>>> import numpy as np
>>> np.set_printoptions(precision=2, suppress=True, linewidth=140)
>>> Q, _ = np.linalg.qr(np.array([[1.2, -1.5, 0.8, 0.4],
...     [0.6, -0.2, -1.9, 0.9],
...     [-0.7, 0.9, 0.9, -1.2],
...     [0.6, 0.1, 0.2, 0.6]]))
>>> V, _ = np.linalg.qr(np.array([[0.5, -0.4, 0.1, 0.9],
...     [0.5, -0.1, 2.5, -0.7],
...     [-0.9, 1.1, -1.8, 0.5],
...     [2.2, -0.7, 0.0, -0.3]]))
>>> s = 10 * 0.7 ** np.arange(4)
>>> mat = Q[:, :4] * s @ V[:4]
>>> print(mat)
[[ 1.3   0.01  4.5   6.81]
 [ 3.97 -2.73 -2.21  2.79]
 [ 0.99  4.12 -1.69 -3.53]
 [ 0.05  1.49 -4.47  5.01]]
>>> Y = np.array([[5, 3, 0], [1, 0, 1]])
>>> cent = np.kron(Y, mat)
>>> print(np.linalg.matrix_rank(cent))
8
>>> u, r1 = mat[2], mat[1]
>>> print(round(u @ u, 2))
33.27
>>> pr = (u @ r1) / (u @ u) * u
>>> print(np.round((r1 - pr) @ u, 2))
-0.0
>>> print(round(np.linalg.norm(u + r1) ** 2 + np.linalg.norm(u - r1) ** 2, 2))
138.44
>>> rng = np.random.default_rng(567085)
>>> labels = rng.permutation(4)
>>> print(labels)
[0 1 2 3]
>>> Y = mat[labels][:, labels]
>>> print(np.allclose(Y, mat))
True
>>> print(np.sort(np.abs(np.linalg.eigvals(Y))))
[5.64 5.64 6.08 6.08]
>>> print(np.round(np.trace(Y), 2))
1.88
>>> feats = np.loadtxt("a.csv", delimiter=",")
>>> print(feats)
[[ -8.94  28.44   5.33 -13.13]
 [ -4.29 -17.41 -10.82  17.4 ]
 [  3.5   25.5   14.3  -22.71]
 [  2.98   0.26   1.66  -3.21]
 [  2.    -7.03  -3.87   3.49]
 [ -1.23 -31.29 -14.83  24.91]
 [  5.8  -23.6   -6.55  11.84]
 [  3.77 -14.92  -4.42   7.81]
 [  3.25 -18.72  -5.17  11.31]
 [  1.32  19.04   9.58 -15.8 ]
 [  3.9    7.79   7.24  -9.66]
 [ -2.51  -1.87  -2.55   3.57]
 [ -7.53  11.46  -0.67  -1.23]
 [ -2.1   15.68   5.28  -9.7 ]
 [ -4.01 -11.15  -6.93  12.47]
 [ -2.88  -6.75  -5.84   8.01]
 [ -1.97  -8.76  -6.72   8.19]
 [ -1.09   0.52  -1.93   0.48]
 [ -2.12  28.12  12.17 -18.61]
 [ -1.7   14.78   4.62  -9.36]]
>>> x0 = np.array([3, 1, 3, 1])
>>> y = feats @ x0
>>> print(np.linalg.solve(feats.T @ feats, feats.T @ y))
[3. 1. 3. 1.]
>>> print(np.round(np.linalg.pinv(feats) @ feats, 2) + 0)
[[1. 0. 0. 0.]
 [0. 1. 0. 0.]
 [0. 0. 1. 0.]
 [0. 0. 0. 1.]]
>>> y = y + 0.02 * rng.normal(size=20)
>>> print(y)
[  4.5  -45.33  56.18  10.98  -9.2  -54.57 -14.01  -9.02 -13.21  35.94  31.56 -13.53 -14.38  15.53 -31.53 -24.87 -26.66  -8.06  39.67
  14.2 ]
>>> coef, *_ = np.linalg.lstsq(feats, y)
>>> print(coef.round())
[3. 1. 3. 1.]
